>>> import numpy as np
>>> np.set_printoptions(precision=3, suppress=True, linewidth=160, floatmode="fixed")
>>> rnd = lambda a: np.round(a, 3) + 0
>>> A2 = np.array([[0, -1], [-2, 1]])
>>> Z = np.array([[0, -2], [1, -1]])
>>> data = np.kron(A2, Z)
>>> data
array([[ 0,  0,  0,  2],
       [ 0,  0, -1,  1],
       [ 0,  4,  0, -2],
       [-2,  2,  1, -1]])
>>> U, s = np.linalg.svd(data)
Traceback (most recent call last):
  File "<python-input-7>", line 1, in <module>
    U, s = np.linalg.svd(data)
    ^^^^
ValueError: too many values to unpack (expected 2)
>>> U, s, vt = np.linalg.svd(data, full_matrices=False)
>>> rnd(vt @ vt.T)
array([[1.000, 0.000, 0.000, 0.000],
       [0.000, 1.000, 0.000, 0.000],
       [0.000, 0.000, 1.000, 0.000],
       [0.000, 0.000, 0.000, 1.000]])
>>> np.allclose(U * s @ vt, data)
True
>>> rnd(s)
array([5.236, 2.000, 2.000, 0.764])
>>> P = np.triu(np.array([[-2, 2, 2, 1], [-3, -2, 0, 3], [2, -1, 2, 0], [3, -2, -2, 3]]), 1) + np.eye(4)
>>> A2 = P @ data @ np.linalg.inv(P)
>>> np.linalg.matrix_rank(A2)
np.int64(4)
>>> P @ data - data @ P
array([[ -2.000,  10.000,  -1.000,  -3.000],
       [ -6.000,   6.000,   3.000,  -3.000],
       [  0.000,   0.000,   0.000, -12.000],
       [  0.000,   4.000,   4.000,  -4.000]])
>>> W0 = np.loadtxt("w.csv", delimiter=",")
>>> rnd(W0)
array([[ 37.848,   0.532,   4.005, -23.245],
       [ 37.415,   0.583,   3.802, -23.159],
       [ 30.031,   1.337,   0.539, -21.493],
       [ 21.796,   1.824,  -2.549, -19.006],
       [ 20.687,   1.852,  -2.905, -18.603],
       [ 16.549,   1.861,  -4.061, -16.903],
       [ 14.532,   1.799,  -4.505, -15.938],
       [  8.522,   1.255,  -5.111, -12.240],
       [  7.611,   1.109,  -5.063, -11.519],
       [  3.077,   0.013,  -3.657,  -6.579],
       [  2.849,  -0.061,  -3.497,  -6.227],
       [  1.317,  -0.521,  -1.942,  -3.293],
       [  1.144,  -0.548,  -1.696,  -2.876],
       [  1.016,  -0.559,  -1.505,  -2.557],
       [  0.513,  -0.467,  -0.699,  -1.232],
       [  0.100,  -0.125,  -0.108,  -0.209],
       [ -0.883,   1.532,   0.237,   1.028],
       [ -1.576,   2.872,  -0.158,   1.159],
       [ -2.095,   3.856,  -0.604,   1.080],
       [ -2.355,   4.338,  -0.855,   1.007],
       [ -8.925,  14.891,  -8.902,  -2.947],
       [-15.035,  23.303, -16.897,  -7.313],
       [-16.230,  24.865, -18.463,  -8.175],
       [-21.872,  31.983, -25.841, -12.241],
       [-22.694,  32.991, -26.912, -12.832],
       [-24.397,  35.059, -29.129, -14.053],
       [-26.455,  37.526, -31.804, -15.524],
       [-42.696,  56.058, -52.705, -26.957]])
>>> U, s, vt = np.linalg.svd(W0)
>>> evecs = vt[:(s > 1e-8).sum()]
>>> rng = np.random.default_rng(2439)
>>> vec = W0[24] + -3 * W0[7] + rng.integers(2) * np.eye(4)[2]
>>> rnd(vec)
array([-48.261,  29.227, -10.580,  23.889])
>>> np.linalg.matrix_rank(np.vstack([W0, vec]))
np.int64(4)
>>> rnd(np.diag(evecs.T @ evecs))
array([0.814, 0.999, 0.528, 0.659])
>>> [round(float(x), 3) for x in np.linalg.svd(W0, compute_uv=False)[:3]]
[151.09, 89.432, 13.307]
>>> np.linalg.matrix_rank(W0, rtol=0.1)
np.int64(2)
>>> np.linalg.cond(W0) > 100
np.True_
>>> np.argsort(-np.linalg.norm(W0, axis=0).round(6), kind="stable")[:3]
array([0, 1, 2])
>>> A2 = W0 / np.linalg.norm(W0, axis=1)
Traceback (most recent call last):
  File "<python-input-29>", line 1, in <module>
    A2 = W0 / np.linalg.norm(W0, axis=1)
         ~~~^~~~~~~~~~~~~~~~~~~~~~~~~~~~
ValueError: operands could not be broadcast together with shapes (28,4) (28,) 
>>> A2 = W0 / np.linalg.norm(W0, axis=1, keepdims=True)
>>> gram = A2 @ A2.T
>>> rnd(np.linalg.norm(A2, axis=1))
array([1.000, 1.000, 1.000, 1.000, 1.000, 1.000, 1.000, 1.000, 1.000, 1.000, 1.000, 1.000, 1.000, 1.000, 1.000, 1.000, 1.000, 1.000, 1.000, 1.000, 1.000,
       1.000, 1.000, 1.000, 1.000, 1.000, 1.000, 1.000])
